$ python3 -q
>>> import numpy as np
>>> np.set_printoptions(suppress=True, linewidth=200)
>>> tidy = lambda a: np.round(a, 1) + 0
>>> m1 = np.array([[1, -2, -3, -3, -4, 3, -4],
...     [-1, 4, 2, -4, 0, 2, 2],
...     [-1, -5, 1, 5, -4, 2, 5],
...     [0, 1, -4, -2, -4, -4, 1],
...     [0, 3, 1, 5, -2, -4, -4],
...     [-5, 2, -3, -2, -4, 1, 5],
...     [0, -3, 5, -1, 3, -1, -1]])
>>> C2 = m1.T @ m1
>>> np.linalg.matrix_rank(C2)
np.int64(7)
>>> tidy(np.linalg.eigvalsh(C2)[::-1])
array([148.5, 107.9,  92.5,  67. ,  23.8,  15.1,   6.2])
>>> C2
array([[ 28, -11,   9,   6,  20,  -6, -36],
       [-11,  68, -13, -23,   1, -19,  -7],
       [  9, -13,  65,  20,  49,   1,  -7],
       [  6, -23,  20,  84,  -5, -20,  -2],
       [ 20,   1,  49,  -5,  77,  -3, -23],
       [ -6, -19,   1, -20,  -3,  51,  20],
       [-36,  -7,  -7,  -2, -23,  20,  88]])
>>> tidy(np.linalg.svd(m1, compute_uv=False) ** 2)
array([148.5, 107.9,  92.5,  67. ,  23.8,  15.1,   6.2])
>>> np.trace(C2), (m1 ** 2).sum()
(np.int64(461), np.int64(461))
>>> np.diag(C2)
array([28, 68, 65, 84, 77, 51, 88])
>>> u = np.array([0, 0, 1, 0, 1, 3, 1])
>>> M2 = m1 + np.outer(u, np.eye(7)[5])
>>> print(M2)
[[ 1. -2. -3. -3. -4.  3. -4.]
 [-1.  4.  2. -4.  0.  2.  2.]
 [-1. -5.  1.  5. -4.  3.  5.]
 [ 0.  1. -4. -2. -4. -4.  1.]
 [ 0.  3.  1.  5. -2. -3. -4.]
 [-5.  2. -3. -2. -4.  4.  5.]
 [ 0. -3.  5. -1.  3.  0. -1.]]
>>> tidy(np.linalg.det(M2) / np.linalg.det(m1)), tidy(1 + np.linalg.solve(m1, u)[5])
(np.float64(0.9), np.float64(0.9))
>>> M2.inv()
Traceback (most recent call last):
  File "<python-input-15>", line 1, in <module>
    M2.inv()
    ^^^^^^
AttributeError: 'numpy.ndarray' object has no attribute 'inv'
>>> (M2 - M2.T) / 2
array([[ 0. , -0.5, -1. , -1.5, -2. ,  4. , -2. ],
       [ 0.5,  0. ,  3.5, -2.5, -1.5,  0. ,  2.5],
       [ 1. , -3.5,  0. ,  4.5, -2.5,  3. ,  0. ],
       [ 1.5,  2.5, -4.5,  0. , -4.5, -1. ,  1. ],
       [ 2. ,  1.5,  2.5,  4.5,  0. ,  0.5, -3.5],
       [-4. ,  0. , -3. ,  1. , -0.5,  0. ,  2.5],
       [ 2. , -2.5,  0. , -1. ,  3.5, -2.5,  0. ]])
>>> tidy(np.sort(np.abs(np.linalg.eigvals(M2))))
array([3.8, 5. , 5. , 7.8, 7.8, 8.6, 8.6])
>>> (M2 + M2.T) / 2
array([[ 1. , -1.5, -2. , -1.5, -2. , -1. , -2. ],
       [-1.5,  4. , -1.5, -1.5,  1.5,  2. , -0.5],
       [-2. , -1.5,  1. ,  0.5, -1.5,  0. ,  5. ],
       [-1.5, -1.5,  0.5, -2. ,  0.5, -3. ,  0. ],
       [-2. ,  1.5, -1.5,  0.5, -2. , -3.5, -0.5],
       [-1. ,  2. ,  0. , -3. , -3.5,  4. ,  2.5],
       [-2. , -0.5,  5. ,  0. , -0.5,  2.5, -1. ]])
>>> np.linalg.determinant(M2)
Traceback (most recent call last):
  File "<python-input-19>", line 1, in <module>
    np.linalg.determinant(M2)
    ^^^^^^^^^^^^^^^^^^^^^
AttributeError: module 'numpy.linalg' has no attribute 'determinant'
>>> print(tidy(np.linalg.det(M2)))
-428438.0
>>> np.allclose(M2, M2.T)
False
>>> W = np.array([[-2, 8, 4, 6, -2, 5],
...     [6, -7, -6, 8, -2, 8],
...     [2, -5, 6, 8, 3, -5],
...     [8, 2, -7, -8, 8, -2],
...     [3, -6, 8, 1, 2, -2],
...     [5, -7, -7, 0, -5, -5],
...     [5, 9, -6, 7, -5, -1]])
>>> b = np.array([3, 1, 2, 3, 2, 3])
>>> act = np.maximum(m1 @ W + b, 0)
>>> np.linalg.matrix_rank(act)
np.int64(6)
>>> act
array([[ 0,  0,  0,  0,  0, 10],
       [21,  0,  0, 91,  0, 16],
       [40, 88,  0,  0, 14,  0],
       [ 0, 71,  0,  0,  0, 62],
       [17,  0,  0,  0, 75, 40],
       [21, 20,  0, 12,  0, 11],
       [ 0,  0, 94, 23, 31,  0]])
>>> basis = np.array([[2, -2, -2],
...     [-1, -1, 1],
...     [0, -1, 1],
...     [1, 0, 0],
...     [-1, 0, -1],
...     [0, -2, 0]])
>>> print(act @ basis)
[[   0  -20    0]
 [ 133  -74  -42]
 [ -22 -168   -6]
 [ -71 -195   71]
 [ -41 -114 -109]
 [  34  -84  -22]
 [  -8  -94   63]]
>>> F = np.load("x.npy")
>>> F
array([[ 0,  2,  0,  0],
       [-5, -1,  0,  0],
       [ 0,  0,  0,  2],
       [ 0,  0, -5, -1]])
>>> rng = np.random.default_rng(517)
>>> M2 = F + rng.integers(-2, 3, (4, 2)) @ rng.integers(-2, 3, (2, 4))
>>> print(M2)
[[-1  1 -1 -1]
 [-2  2 -1  2]
 [ 1  1  1  3]
 [ 4  4 -5  2]]
>>> np.linalg.matrix_rank(M2 - F, tol=1e-8)
np.int64(2)
>>> np.abs(M2 - F).sum(axis=1)
array([ 4,  9,  4, 11])
>>> tidy(np.linalg.svd(M2 - F, compute_uv=False))
array([8.3, 1.8, 0. , 0. ])
>>> J = np.load("test6.npy")
>>> J
array([[  1,   6,  -1,   1,  -2,  -9],
       [ -6,  -2,  -3,   0, -11,  -7],
       [  2,   3,   6,  -7, -11,  -3],
       [  4,  10,  10,  -9, -10,   4],
       [  9,   2,  12,  -4,  -3,  13],
       [ 15,  -7,  13,   1,   6,  15],
       [ 22,  -8,  13,  -5,   1,   9],
       [ 19,   1,   6, -13,  -6,  15],
       [ 23,   9,   3, -17,  -1,  13],
       [ 31,  11,   4, -11,  -3,  22],
       [ 30,   6,  10, -11,   3,  19],
       [ 38,   6,  12, -14,   4,  17],
       [ 33,   3,  10, -22,  -5,  17],
       [ 39,  -5,  18, -17, -11,   8]])
>>> Xc = J - J.mean(axis=1)
Traceback (most recent call last):
  File "<python-input-39>", line 1, in <module>
    Xc = J - J.mean(axis=1)
         ~~^~~~~~~~~~~~~~~~
ValueError: operands could not be broadcast together with shapes (14,6) (14,) 
>>> Xc = J - J.mean(axis=0)
>>> Uu, sv, Vt = np.linalg.svd(Xc, full_matrices=False)
>>> tidy((sv ** 2).sum() ** 2 / (sv ** 4).sum())
np.float64(1.9)
>>> tidy(np.abs(Vt[-1]))
array([0.3, 0.2, 0.1, 0.7, 0.6, 0.1])
>>> print(np.abs(Uu[:, 0]).argmax())
1
>>> np.linalg.matrix_rank(Xc)
np.int64(6)
>>> np.searchsorted(np.cumsum(sv ** 2) / (sv ** 2).sum(), 0.9) + 1
np.int64(3)
>>> P = J @ np.linalg.solve(J.T @ J, J.T)
>>> tidy(np.linalg.eigvalsh(P))
array([0., 0., 0., 0., 0., 0., 0., 0., 1., 1., 1., 1., 1., 1.])
>>> tidy(np.diag(P))
array([0.4, 0.4, 0.3, 0.6, 0.4, 0.4, 0.3, 0.3, 0.4, 0.8, 0.2, 0.4, 0.4, 0.7])
>>> np.linalg.matrix_rank(np.eye(14) - P)
np.int64(8)
>>> lab = J[:, 3] > np.median(J[:, 3])
>>> u = J[lab].mean(axis=0) - J[~lab].mean(axis=0)
>>> lab.astype(int)
array([1, 1, 1, 1, 1, 1, 1, 0, 0, 0, 0, 0, 0, 0])
>>> np.argsort(-np.abs(u).round(6), kind="stable")
array([0, 5, 3, 1, 2, 4])
>>> u, r1 = J[11], J[6]
>>> u @ u
np.int64(2125)
>>> p = (u @ r1) / (u @ u) * u
>>> np.linalg.matrix_rank(np.outer(u, r1))
np.int64(1)
>>> tidy(p)
array([20.9,  3.3,  6.6, -7.7,  2.2,  9.4])
>>> np.outer(u, r1)
array([[ 836, -304,  494, -190,   38,  342],
       [ 132,  -48,   78,  -30,    6,   54],
       [ 264,  -96,  156,  -60,   12,  108],
       [-308,  112, -182,   70,  -14, -126],
       [  88,  -32,   52,  -20,    4,   36],
       [ 374, -136,  221,  -85,   17,  153]])
>>> print(tidy(np.linalg.norm(u + r1) ** 2 + np.linalg.norm(u - r1) ** 2))
5898.0
>>> tidy((r1 - p) @ u)
np.float64(0.0)
>>> E = np.load("arr.npy")
>>> E
array([[-0.3, -0.2, -0.2, -0.4,  0.2],
       [-1.1,  0.1, -6. , -0.4,  0.3],
       [-0.7,  0.2,  1.3,  1.1, -0.7],
       [-1.3,  0.5, -6.1,  0. ,  0.9],
       [-0.2,  0.1, -0.3,  0.2, -0.3],
       [-0.9,  0.7, -5.8, -0.1,  1. ],
       [ 0.3,  0.2, -0.2,  0.1, -0.4],
       [-1.5,  0.5, -1.9,  0.4, -0.2],
       [-2.5,  1. , -4.5,  0.6, -0.3],
       [-2.5,  0.3, -1. ,  1.4, -0.5],
       [-3.3,  1.1, -4.2,  1.2, -0.1],
       [-1.6,  0.6,  1.6,  1.8, -0.5],
       [-0.8,  0.7,  0.6,  1.2, -0.7],
       [-1.4,  0.8,  2. ,  1.3, -1.2],
       [-0.9,  0. , -2.8, -0.2,  0.2],
       [-1.6,  1.3,  1.5,  2. , -1.3],
       [-0.2,  0.3,  0.6,  0.6, -1. ],
       [-0.7,  0.7,  0.8,  1. , -0.5],
       [-0.1,  0.1, -2.9, -0.4,  0.1],
       [-1.4,  0.2, -2.3,  1. , -0.9],
       [-1. ,  0.2, -3. , -0.5, -0.1],
       [-1.3,  0.6,  1.5,  2.1, -1.4],
       [-1.1,  0.1,  1.2,  0.9, -0.3],
       [-0.9, -0.1, -2.9, -0.6,  0. ],
       [ 0.2,  0.6,  0.9,  0.8, -0.5],
       [-1.4,  0.7,  1.9,  1.9, -1.2],
       [-0.4, -0.2,  0.1, -0.3,  0.1]])
>>> Xc = (E - E.mean(axis=0)) / E.std(axis=0)
>>> np.argwhere(np.abs(Xc) > 2)
array([[ 3,  4],
       [ 5,  4],
       [10,  0],
       [15,  1]])
>>> b = np.linalg.lstsq(np.delete(Xc, 3, axis=1), Xc[:, 3])[0]
>>> tidy(b)
array([-0.4,  0.3,  0.5, -0.2])
>>> tidy(1 - np.var(Xc[:, 3] - np.delete(Xc, 3, axis=1) @ b))
np.float64(0.9)
>>> C2 = np.cov(E, rowvar=False)
>>> tidy(C2)
array([[ 0.7, -0.2,  0.6, -0.3,  0. ],
       [-0.2,  0.2,  0.1,  0.2, -0.1],
       [ 0.6,  0.1,  6.7,  1.3, -1.2],
       [-0.3,  0.2,  1.3,  0.7, -0.4],
       [ 0. , -0.1, -1.2, -0.4,  0.4]])
>>> tidy(np.corrcoef(E[:, 4], E[:, 1])[0, 1])
np.float64(-0.4)
>>> np.argwhere(np.triu(np.abs(np.corrcoef(E.T)) > 0.8, 1))
array([], shape=(0, 2), dtype=int64)
>>> np.argsort(-E.std(axis=0).round(6), kind="stable")
array([2, 3, 0, 4, 1])
>>> ang = np.radians(90)
>>> Rm = np.eye(5)
>>> Rm[2, 2] = Rm[4, 4] = np.cos(ang)
>>> Rm[2, 4], Rm[4, 2] = -np.sin(ang), np.sin(ang)
>>> tidy(Rm)
array([[ 1.,  0.,  0.,  0.,  0.],
       [ 0.,  1.,  0.,  0.,  0.],
       [ 0.,  0.,  0.,  0., -1.],
       [ 0.,  0.,  0.,  1.,  0.],
       [ 0.,  0.,  1.,  0.,  0.]])
>>> M2 = E @ Rm.T
>>> tidy(M2)
array([[-0.3, -0.2, -0.2, -0.4, -0.2],
       [-1.1,  0.1, -0.3, -0.4, -6. ],
       [-0.7,  0.2,  0.7,  1.1,  1.3],
       [-1.3,  0.5, -0.9,  0. , -6.1],
       [-0.2,  0.1,  0.3,  0.2, -0.3],
       [-0.9,  0.7, -1. , -0.1, -5.8],
       [ 0.3,  0.2,  0.4,  0.1, -0.2],
       [-1.5,  0.5,  0.2,  0.4, -1.9],
       [-2.5,  1. ,  0.3,  0.6, -4.5],
       [-2.5,  0.3,  0.5,  1.4, -1. ],
       [-3.3,  1.1,  0.1,  1.2, -4.2],
       [-1.6,  0.6,  0.5,  1.8,  1.6],
       [-0.8,  0.7,  0.7,  1.2,  0.6],
       [-1.4,  0.8,  1.2,  1.3,  2. ],
       [-0.9,  0. , -0.2, -0.2, -2.8],
       [-1.6,  1.3,  1.3,  2. ,  1.5],
       [-0.2,  0.3,  1. ,  0.6,  0.6],
       [-0.7,  0.7,  0.5,  1. ,  0.8],
       [-0.1,  0.1, -0.1, -0.4, -2.9],
       [-1.4,  0.2,  0.9,  1. , -2.3],
       [-1. ,  0.2,  0.1, -0.5, -3. ],
       [-1.3,  0.6,  1.4,  2.1,  1.5],
       [-1.1,  0.1,  0.3,  0.9,  1.2],
       [-0.9, -0.1,  0. , -0.6, -2.9],
       [ 0.2,  0.6,  0.5,  0.8,  0.9],
       [-1.4,  0.7,  1.2,  1.9,  1.9],
       [-0.4, -0.2, -0.1, -0.3,  0.1]])
>>> print(np.allclose(np.linalg.norm(E, axis=1), np.linalg.norm(M2, axis=1)))
True
>>> tidy(np.linalg.det(Rm)), np.trace(Rm)
(np.float64(1.0), np.float64(3.0))
